In [1]: import numpy as np

In [2]: from numpy import linalg as LA

In [3]: np.set_printoptions(precision=2, suppress=True, linewidth=160, legacy="1.25")

In [4]: def rnd(a):
   ...:     return np.round(a, 2) + 0
   ...: 

In [5]: mat = 3 * np.eye(4) + np.eye(4, k=1)

In [6]: print(mat)
[[3. 1. 0. 0.]
 [0. 3. 1. 0.]
 [0. 0. 3. 1.]
 [0. 0. 0. 3.]]

In [7]: vec = np.array([1, -2, -2, 1])

In [8]: a = np.maximum(mat @ vec, 0)

In [9]: print(a)
[1. 0. 0. 3.]

In [10]: print(rnd(np.tanh(mat @ vec)))
[ 0.76 -1.   -1.    1.  ]

In [11]: print(mat * (a > 1e-9)[:, None])
[[3. 1. 0. 0.]
 [0. 0. 0. 0.]
 [0. 0. 0. 0.]
 [0. 0. 0. 3.]]

In [12]: print(np.flatnonzero(a > 1e-9))
[0 3]

In [13]: print(mat.T @ a)
[3. 1. 0. 9.]

In [14]: print(np.maximum(mat @ vec, 0) - np.maximum(-mat @ vec, 0))
[ 1. -8. -5.  3.]

In [15]: print(mat @ mat)
[[9. 6. 1. 0.]
 [0. 9. 6. 1.]
 [0. 0. 9. 6.]
 [0. 0. 0. 9.]]

In [16]: print(np.prod(np.diag(mat)), rnd(LA.det(mat)))
81.0 81.0

In [17]: print(rnd(np.sort(LA.eigvals(mat))))
[3. 3. 3. 3.]

In [18]: print([int(LA.matrix_rank(LA.matrix_power(mat, p))) for p in range(1, 5)])
[4, 4, 4, 4]

In [19]: print(LA.matrix_rank(mat - mat[0, 0] * np.eye(4)))
3

In [20]: M2 = mat / LA.norm(mat, axis=1, keepdims=True)

In [21]: C2 = M2 @ M2.T

In [22]: print(rnd(LA.norm(M2, axis=1)))
[1. 1. 1. 1.]

In [23]: print((C2 - 2 * np.eye(4)).round(6).argmax(axis=1))
[1 0 3 2]
